>>> import numpy as np
>>> from numpy import linalg as LA
>>> np.set_printoptions(precision=2, suppress=True, linewidth=140, sign=" ")
>>> def tidy(a):
...     return np.round(a, 2) + 0
... 
>>> data = np.load("w.npy")
>>> data
array([[ 6., -2., -2., -2.],
       [ 5., -7.,  0., -5.],
       [ 9., -5., -2., -5.],
       [-2.,  8., -2.,  6.]])
>>> # rows and columns are dependent
>>> tidy(LA.eigvals(data))
array([-2.,  0.,  3.,  2.])
>>> tidy(LA.det(data[::-1]))
np.float64(0.0)
>>> print(np.kron(np.eye(2, dtype=int), data))
[[ 6. -2. -2. -2.  0. -0. -0. -0.]
 [ 5. -7.  0. -5.  0. -0.  0. -0.]
 [ 9. -5. -2. -5.  0. -0. -0. -0.]
 [-2.  8. -2.  6. -0.  0. -0.  0.]
 [ 0. -0. -0. -0.  6. -2. -2. -2.]
 [ 0. -0.  0. -0.  5. -7.  0. -5.]
 [ 0. -0. -0. -0.  9. -5. -2. -5.]
 [-0.  0. -0.  0. -2.  8. -2.  6.]]
>>> data.mean(axis=0)
array([ 4.5, -1.5, -1.5, -1.5])
>>> np.diff(data, axis=0)
array([[ -1.,  -5.,   2.,  -3.],
       [  4.,   2.,  -2.,   0.],
       [-11.,  13.,   0.,  11.]])
>>> np.unravel_index(np.abs(data).argmax(), data.shape)
(np.int64(2), np.int64(0))
>>> data.sum(axis=0)
array([18., -6., -6., -6.])
>>> data.shape
(4, 4)
>>> print(LA.matrix_rank(data))
3
>>> U, sig, Vt = LA.svd(data)
>>> V = Vt[:(sig > 1e-8).sum()]
>>> rng = np.random.default_rng(237)
>>> x = data[0] + 4 * data[2] + rng.integers(2) * np.eye(4)[1]
>>> print(x)
[ 42. -21. -10. -22.]
>>> print(tidy(np.diag(V.T @ V)))
[ 0.83  1.    0.33  0.83]
>>> print(LA.matrix_rank(np.vstack([data, x])))
3
>>> np.allclose(V.T @ V @ x, x)
True
>>> F = np.load("case17.npy")
>>> print(F)
[[ 2  0  0  0  0  0  0  0  0  0]
 [ 0  2  0  0  0  0  0  0  0  0]
 [ 2  2  0  0  0  0  0  0  0  0]
 [ 0  0  1  2  0  0  0  0  0  0]
 [ 2  0  0  2  1  0  0  0  0  0]
 [ 2  0  1  1  1  0  0  0  0  0]
 [ 0  2  0  2  0  0  0  0  0  0]
 [ 2  0  2  0  0  2  0  2  0  0]
 [ 0  1  1  1  1  0  0  0  2  0]
 [ 2  0  1  1  1  0  0  0  1  0]]
>>> # rank 7
>>> u, g = F[1], F[7]
>>> u @ u
np.int64(4)
>>> p = (u @ g) / (u @ u) * u
>>> np.outer(u, g)
array([[ 0,  0,  0,  0,  0,  0,  0,  0,  0,  0],
       [ 4,  0,  4,  0,  0,  4,  0,  4,  0,  0],
       [ 0,  0,  0,  0,  0,  0,  0,  0,  0,  0],
       [ 0,  0,  0,  0,  0,  0,  0,  0,  0,  0],
       [ 0,  0,  0,  0,  0,  0,  0,  0,  0,  0],
       [ 0,  0,  0,  0,  0,  0,  0,  0,  0,  0],
       [ 0,  0,  0,  0,  0,  0,  0,  0,  0,  0],
       [ 0,  0,  0,  0,  0,  0,  0,  0,  0,  0],
       [ 0,  0,  0,  0,  0,  0,  0,  0,  0,  0],
       [ 0,  0,  0,  0,  0,  0,  0,  0,  0,  0]])
>>> print(p)
[ 0.  0.  0.  0.  0.  0.  0.  0.  0.  0.]
>>> print(tidy(LA.norm(u + g) ** 2 + LA.norm(u - g) ** 2))
40.0
>>> print(LA.matrix_rank(np.outer(u, g)))
1
>>> (g - p) @ u
np.float64(0.0)
>>> U, sig, Vt = LA.svd(F)
>>> np.argmax(sig[:-1] / (sig[1:] + 1e-6)) + 1
np.int64(7)
>>> M2 = U[:, :7] @ np.diag(sig[:7]) @ Vt[:7]
>>> LA.matrix_rank(M2)
np.int64(7)
>>> tidy(LA.norm(F - M2) / LA.norm(F))
np.float64(0.0)
>>> J = -1 * np.eye(10) + np.eye(10, k=1)
>>> J
array([[-1.,  1.,  0.,  0.,  0.,  0.,  0.,  0.,  0.,  0.],
       [ 0., -1.,  1.,  0.,  0.,  0.,  0.,  0.,  0.,  0.],
       [ 0.,  0., -1.,  1.,  0.,  0.,  0.,  0.,  0.,  0.],
       [ 0.,  0.,  0., -1.,  1.,  0.,  0.,  0.,  0.,  0.],
       [ 0.,  0.,  0.,  0., -1.,  1.,  0.,  0.,  0.,  0.],
       [ 0.,  0.,  0.,  0.,  0., -1.,  1.,  0.,  0.,  0.],
       [ 0.,  0.,  0.,  0.,  0.,  0., -1.,  1.,  0.,  0.],
       [ 0.,  0.,  0.,  0.,  0.,  0.,  0., -1.,  1.,  0.],
       [ 0.,  0.,  0.,  0.,  0.,  0.,  0.,  0., -1.,  1.],
       [ 0.,  0.,  0.,  0.,  0.,  0.,  0.,  0.,  0., -1.]])
>>> np.allclose(J @ J.T, J.T @ J)
False
>>> tidy(LA.det(J))
np.float64(1.0)
>>> tidy(np.abs(LA.eigvals(J)).max())
np.float64(1.0)
>>> z = rng.permutation(10)
>>> M2 = J[:, z] * rng.choice([-1, 1], 10)
>>> M2
array([[ 0., -0.,  0.,  1., -1., -0.,  0., -0., -0.,  0.],
       [ 0., -0.,  1., -0.,  1., -0.,  0., -0., -0.,  0.],
       [ 0., -0., -1., -0., -0., -0.,  0., -1., -0.,  0.],
       [ 0., -0.,  0., -0., -0., -0.,  1.,  1., -0.,  0.],
       [ 0., -0.,  0., -0., -0., -1., -1., -0., -0.,  0.],
       [ 0., -1.,  0., -0., -0.,  1.,  0., -0., -0.,  0.],
       [ 0.,  1.,  0., -0., -0., -0.,  0., -0., -1.,  0.],
       [ 1., -0.,  0., -0., -0., -0.,  0., -0.,  1.,  0.],
       [-1., -0.,  0., -0., -0., -0.,  0., -0., -0.,  1.],
       [ 0., -0.,  0., -0., -0., -0.,  0., -0., -0., -1.]])
>>> U, _, Vt = LA.svd(J.T @ M2)
>>> tidy(LA.lstsq(J, M2)[0])
array([[ 0.,  0.,  0., -1.,  0.,  0.,  0.,  0.,  0.,  0.],
       [ 0.,  0.,  0.,  0., -1.,  0.,  0.,  0.,  0.,  0.],
       [ 0.,  0.,  1.,  0.,  0.,  0.,  0.,  0.,  0.,  0.],
       [ 0.,  0.,  0.,  0.,  0.,  0.,  0., -1.,  0.,  0.],
       [ 0.,  0.,  0.,  0.,  0.,  0.,  1.,  0.,  0.,  0.],
       [ 0.,  0.,  0.,  0.,  0., -1.,  0.,  0.,  0.,  0.],
       [ 0., -1.,  0.,  0.,  0.,  0.,  0.,  0.,  0.,  0.],
       [ 0.,  0.,  0.,  0.,  0.,  0.,  0.,  0., -1.,  0.],
       [ 1.,  0.,  0.,  0.,  0.,  0.,  0.,  0.,  0.,  0.],
       [ 0.,  0.,  0.,  0.,  0.,  0.,  0.,  0.,  0.,  1.]])
